$ ipython --no-banner

In [1]: import numpy as np

In [2]: np.set_printoptions(precision=3, suppress=True, linewidth=100)

In [3]: def rnd(a):
   ...:     return np.round(a, 3) + 0
   ...: 

In [4]: feats = np.array([[0.25, 0.25, 0.25, 0.25, 0.0],
   ...:     [0.0, 0.5, 0.0, 0.5, 0.0],
   ...:     [0.0, 0.0, 1.0, 0.0, 0.0],
   ...:     [0.0, 0.0, 0.0, 1.0, 0.0],
   ...:     [0.25, 0.25, 0.0, 0.0, 0.5]])

In [5]: rng = np.random.default_rng(871742)

In [6]: labels = rng.permutation(5)

In [7]: M2 = feats[:, labels] * rng.choice([-1, 1], 5)

In [8]: print(M2)
[[ 0.25  0.25  0.25 -0.25  0.  ]
 [ 0.5   0.    0.5  -0.    0.  ]
 [ 0.    1.    0.   -0.    0.  ]
 [ 0.    0.    1.   -0.    0.  ]
 [ 0.25  0.    0.   -0.25  0.5 ]]

In [9]: Uu, _, Vh = np.linalg.svd(feats.T @ M2)

In [10]: print(rnd(Uu @ Vh))
[[ 0.  0.  0. -1.  0.]
 [ 1.  0.  0.  0.  0.]
 [ 0.  1.  0.  0.  0.]
 [ 0.  0.  1.  0.  0.]
 [ 0.  0.  0.  0.  1.]]

In [11]: K = np.loadtxt("case19.csv", delimiter=",")

In [12]: print(K)
[[  4.  -3.  -3.  -2.   2.   1.   5.   3.  -2.]
 [  0.   4.   3.   3.  -1.  -4.  -5.   1.   0.]
 [ -2.  -2.   0.  -3.  -1.  -4.  -1.   2.   3.]
 [ -2.   4.   4.  -3.  -2.  -3.   5.   0.  -5.]
 [ -3.   3.  -1.  -1.   5.   0.   3.  -2.   2.]
 [ -5.   1.   2.   4.   0.   5.   4.   5.   1.]
 [  1.   0.   1.   3.   0.  -5.  -1.  -3.  -1.]
 [  4.   9.   6.   7.  -1. -11. -10.   6.  -2.]]

In [13]: labels = rng.permutation(5)

In [14]: print(labels)
[1 4 2 3 0]

In [15]: M2 = feats[labels][:, labels]

In [16]: print(np.trace(M2))
3.25

In [17]: print(rnd(np.sort(np.abs(np.linalg.eigvals(M2)))))
[0.25 0.5  0.5  1.   1.  ]

In [18]: print(np.linalg.matrix_rank(K, rtol=0.1))
7

In [19]: print(np.argsort(-np.linalg.norm(K, axis=0).round(6), kind="stable")[:3])
[5 6 1]

In [20]: data = np.load("dump.npy")

In [21]: print(data)
[[-0.7  1.  -1.  -1.   2.  -2.   0.   1.   1.   2. ]
 [-2.   2.3  2.  -2.   0.  -1.   2.   2.   1.   2. ]
 [-2.  -1.  -0.7  2.  -2.   0.   0.  -2.  -2.   1. ]
 [-1.   0.   0.   1.3  2.  -2.  -1.   0.  -2.   1. ]
 [-1.  -1.   1.   0.   1.3  1.  -1.   2.  -2.   1. ]
 [-2.   2.  -1.  -1.   1.  -1.7 -2.   1.  -1.   2. ]
 [ 2.  -1.  -1.   1.   1.  -2.  -1.7  2.   2.   1. ]
 [ 0.  -1.   1.  -1.   0.   1.   1.   2.3  1.   0. ]
 [ 0.   2.  -1.   0.   1.  -1.   2.  -2.   2.3  0. ]
 [-1.   1.  -1.  -1.   2.  -2.   0.   1.   1.   2.3]]

In [22]: Uu, sig, Vh = np.linalg.svd(data, full_matrices=False)

In [23]: print(rnd(np.cumsum(sig ** 2) / np.sum(sig ** 2)))
[0.377 0.586 0.749 0.908 0.948 0.979 0.996 0.999 1.    1.   ]

In [24]: print(rnd(sig / sig[0]))
[1.    0.745 0.657 0.649 0.324 0.289 0.21  0.088 0.059 0.008]

In [25]: print(rnd(Uu.T @ data @ Vh.T))
[[8.733 0.    0.    0.    0.    0.    0.    0.    0.    0.   ]
 [0.    6.503 0.    0.    0.    0.    0.    0.    0.    0.   ]
 [0.    0.    5.74  0.    0.    0.    0.    0.    0.    0.   ]
 [0.    0.    0.    5.672 0.    0.    0.    0.    0.    0.   ]
 [0.    0.    0.    0.    2.831 0.    0.    0.    0.    0.   ]
 [0.    0.    0.    0.    0.    2.528 0.    0.    0.    0.   ]
 [0.    0.    0.    0.    0.    0.    1.831 0.    0.    0.   ]
 [0.    0.    0.    0.    0.    0.    0.    0.767 0.    0.   ]
 [0.    0.    0.    0.    0.    0.    0.    0.    0.514 0.   ]
 [0.    0.    0.    0.    0.    0.    0.    0.    0.    0.068]]

In [26]: print(np.abs(Uu[:, 0]).round(6).argmax())
9

In [27]: print(Uu.shape, sig.shape, Vh.shape)
(10, 10) (10,) (10, 10)

In [28]: print(rnd(Uu.T @ Uu))
[[1. 0. 0. 0. 0. 0. 0. 0. 0. 0.]
 [0. 1. 0. 0. 0. 0. 0. 0. 0. 0.]
 [0. 0. 1. 0. 0. 0. 0. 0. 0. 0.]
 [0. 0. 0. 1. 0. 0. 0. 0. 0. 0.]
 [0. 0. 0. 0. 1. 0. 0. 0. 0. 0.]
 [0. 0. 0. 0. 0. 1. 0. 0. 0. 0.]
 [0. 0. 0. 0. 0. 0. 1. 0. 0. 0.]
 [0. 0. 0. 0. 0. 0. 0. 1. 0. 0.]
 [0. 0. 0. 0. 0. 0. 0. 0. 1. 0.]
 [0. 0. 0. 0. 0. 0. 0. 0. 0. 1.]]

In [29]: arr = np.load("out1.npy")

In [30]: print(arr)
[[ 3  2  2  1  3  2  1]
 [ 1  0  0 -1  1  0 -1]
 [ 2  1  1  0  2  1  0]
 [ 3  2  2  1  3  2  1]
 [ 4  3  3  2  4  3  2]
 [ 2  1  1  0  2  1  0]]

In [31]: x = np.array([-2, 1, 3, -3, 0, 1, 1])

In [32]: h1 = np.maximum(arr @ x, 0)

In [33]: print(h1)
[2 0 1 2 3 1]

In [34]: print(arr.T @ h1)
[28 19 19 10 28 19 10]

In [35]: print(rnd(np.tanh(arr @ x)))
[0.964 0.    0.762 0.964 0.995 0.762]

In [36]: print(np.maximum(arr @ x, 0) - np.maximum(-arr @ x, 0))
[2 0 1 2 3 1]

In [37]: Uu, sig, Vh = np.linalg.svd(arr)

In [38]: V = Vh[:(sig > 1e-8).sum()]

In [39]: x = arr[0] + 5 * arr[1] + rng.integers(2) * np.eye(7)[1]

In [40]: print(x)
[ 8.  3.  2. -4.  8.  2. -4.]

In [41]: print(rnd(np.diag(V.T @ V)))
[0.393 0.143 0.143 0.393 0.393 0.143 0.393]

In [42]: print(np.linalg.matrix_rank(np.vstack([arr, x])))
3

In [43]: rank = np.linalg.matrix_rank(arr)

In [44]: print(rank)
2

In [45]: N = np.linalg.svd(arr)[2][rank:].T

In [46]: print(N.shape)
(7, 5)

In [47]: Uu, sig, Vh = np.linalg.svd(arr)

In [48]: print(np.argmax(sig[:-1] / (sig[1:] + 1e-6)) + 1)
2

In [49]: M2 = Uu[:, :2] @ np.diag(sig[:2]) @ Vh[:2]

In [50]: print(rnd(np.linalg.norm(arr - M2, 2)), rnd(sig[2]))
0.0 0.0

In [51]: print(np.linalg.matrix_rank(M2))
2

In [52]: T = np.stack([arr, -2 * arr, arr[::-1]])

In [53]: print(T.shape)
(3, 6, 7)

In [54]: print(np.einsum("bij,cij->bc", T, T))
[[ 157 -314   80]
 [-314  628 -160]
 [  80 -160  157]]

In [55]: print(T.sum(axis=0))
[[-1 -1 -1 -1 -1 -1 -1]
 [ 3  3  3  3  3  3  3]
 [ 1  1  1  1  1  1  1]
 [-1 -1 -1 -1 -1 -1 -1]
 [-3 -3 -3 -3 -3 -3 -3]
 [ 1  1  1  1  1  1  1]]

In [56]: E = np.loadtxt("w.csv", delimiter=",")

In [57]: print(rnd(E))
[[ 0.292 -0.086  0.292  0.017  0.326  0.086]
 [-0.086  0.025 -0.086 -0.005 -0.096 -0.025]
 [ 0.292 -0.086  0.292  0.017  0.326  0.086]
 [ 0.017 -0.005  0.017  0.001  0.019  0.005]
 [ 0.326 -0.096  0.326  0.019  0.365  0.096]
 [ 0.086 -0.025  0.086  0.005  0.096  0.025]]

In [58]: Uu, sig, Vh = np.linalg.svd(E)

In [59]: V = Vh[:(sig > 1e-8).sum()]

In [60]: x = E[5] + 4 * E[0] + rng.integers(2) * np.eye(6)[3]

In [61]: print(rnd(x))
[ 1.254 -0.369  1.254  1.074  1.401  0.369]

In [62]: print(rnd(np.linalg.norm(x - V.T @ V @ x)))
0.999

In [63]: print(rnd(np.diag(V.T @ V)))
[0.292 0.025 0.292 0.001 0.365 0.025]

In [64]: print(rnd(V.T @ V))
[[ 0.292 -0.086  0.292  0.017  0.326  0.086]
 [-0.086  0.025 -0.086 -0.005 -0.096 -0.025]
 [ 0.292 -0.086  0.292  0.017  0.326  0.086]
 [ 0.017 -0.005  0.017  0.001  0.019  0.005]
 [ 0.326 -0.096  0.326  0.019  0.365  0.096]
 [ 0.086 -0.025  0.086  0.005  0.096  0.025]]

In [65]: evals, V = np.linalg.eigh(E)

In [66]: x = np.array([1, 0, 0, 2, 3, 0])

In [67]: print(rnd(V * np.maximum(evals, 0) @ V.T))
[[ 0.292 -0.086  0.292  0.017  0.326  0.086]
 [-0.086  0.025 -0.086 -0.005 -0.096 -0.025]
 [ 0.292 -0.086  0.292  0.017  0.326  0.086]
 [ 0.017 -0.005  0.017  0.001  0.019  0.005]
 [ 0.326 -0.096  0.326  0.019  0.365  0.096]
 [ 0.086 -0.025  0.086  0.005  0.096  0.025]]

In [68]: print(rnd(V * np.abs(evals) @ V.T))
[[ 0.292 -0.086  0.292  0.017  0.326  0.086]
 [-0.086  0.025 -0.086 -0.005 -0.096 -0.025]
 [ 0.292 -0.086  0.292  0.017  0.326  0.086]
 [ 0.017 -0.005  0.017  0.001  0.019  0.005]
 [ 0.326 -0.096  0.326  0.019  0.365  0.096]
 [ 0.086 -0.025  0.086  0.005  0.096  0.025]]

In [69]: mat = np.arange(132).reshape(12, 11) + -2

In [70]: print(mat)
[[ -2  -1   0   1   2   3   4   5   6   7   8]
 [  9  10  11  12  13  14  15  16  17  18  19]
 [ 20  21  22  23  24  25  26  27  28  29  30]
 [ 31  32  33  34  35  36  37  38  39  40  41]
 [ 42  43  44  45  46  47  48  49  50  51  52]
 [ 53  54  55  56  57  58  59  60  61  62  63]
 [ 64  65  66  67  68  69  70  71  72  73  74]
 [ 75  76  77  78  79  80  81  82  83  84  85]
 [ 86  87  88  89  90  91  92  93  94  95  96]
 [ 97  98  99 100 101 102 103 104 105 106 107]
 [108 109 110 111 112 113 114 115 116 117 118]
 [119 120 121 122 123 124 125 126 127 128 129]]

In [71]: Uu, sig, Vh = np.linalg.svd(mat)

In [72]: V = Vh[:(sig > 1e-8).sum()]

In [73]: x = mat[7] + -1 * mat[6] + rng.integers(2) * np.eye(11)[4]

In [74]: print(x)
[11. 11. 11. 11. 11. 11. 11. 11. 11. 11. 11.]

In [75]: print(rnd(np.linalg.norm(x - V.T @ V @ x)))
0.0

In [76]: print(np.unique(mat.round(6), axis=0).shape)
(12, 11)

In [77]: M2 = mat[0, 0] * mat[1:] - np.outer(mat[1:, 0], mat[0])

In [78]: print(M2)
[[    0   -11   -22   -33   -44   -55   -66   -77   -88   -99  -110]
 [    0   -22   -44   -66   -88  -110  -132  -154  -176  -198  -220]
 [    0   -33   -66   -99  -132  -165  -198  -231  -264  -297  -330]
 [    0   -44   -88  -132  -176  -220  -264  -308  -352  -396  -440]
 [    0   -55  -110  -165  -220  -275  -330  -385  -440  -495  -550]
 [    0   -66  -132  -198  -264  -330  -396  -462  -528  -594  -660]
 [    0   -77  -154  -231  -308  -385  -462  -539  -616  -693  -770]
 [    0   -88  -176  -264  -352  -440  -528  -616  -704  -792  -880]
 [    0   -99  -198  -297  -396  -495  -594  -693  -792  -891  -990]
 [    0  -110  -220  -330  -440  -550  -660  -770  -880  -990 -1100]
 [    0  -121  -242  -363  -484  -605  -726  -847  -968 -1089 -1210]]

In [79]: print(np.flatnonzero(~M2.round(6).any(axis=1)))
[]

In [80]: print(mat[:, 0] / mat[0, 0])
[  1.   -4.5 -10.  -15.5 -21.  -26.5 -32.  -37.5 -43.  -48.5 -54.  -59.5]

In [81]: print(np.linalg.matrix_rank(M2), np.linalg.matrix_rank(mat))
1 2

In [82]: G = mat.T @ mat

In [83]: print(rnd(np.linalg.eigvalsh(G)[::-1]))
[723562.774    347.226      0.         0.         0.         0.         0.         0.         0.
      0.         0.   ]

In [84]: print((mat @ mat.T).shape)
(12, 12)

In [85]: print(np.trace(G), (mat ** 2).sum())
723910 723910

In [86]: print(G)
[[58370 59072 59774 60476 61178 61880 62582 63284 63986 64688 65390]
 [59072 59786 60500 61214 61928 62642 63356 64070 64784 65498 66212]
 [59774 60500 61226 61952 62678 63404 64130 64856 65582 66308 67034]
 [60476 61214 61952 62690 63428 64166 64904 65642 66380 67118 67856]
 [61178 61928 62678 63428 64178 64928 65678 66428 67178 67928 68678]
 [61880 62642 63404 64166 64928 65690 66452 67214 67976 68738 69500]
 [62582 63356 64130 64904 65678 66452 67226 68000 68774 69548 70322]
 [63284 64070 64856 65642 66428 67214 68000 68786 69572 70358 71144]
 [63986 64784 65582 66380 67178 67976 68774 69572 70370 71168 71966]
 [64688 65498 66308 67118 67928 68738 69548 70358 71168 71978 72788]
 [65390 66212 67034 67856 68678 69500 70322 71144 71966 72788 73610]]

In [87]: print(np.allclose(G, G.T))
True
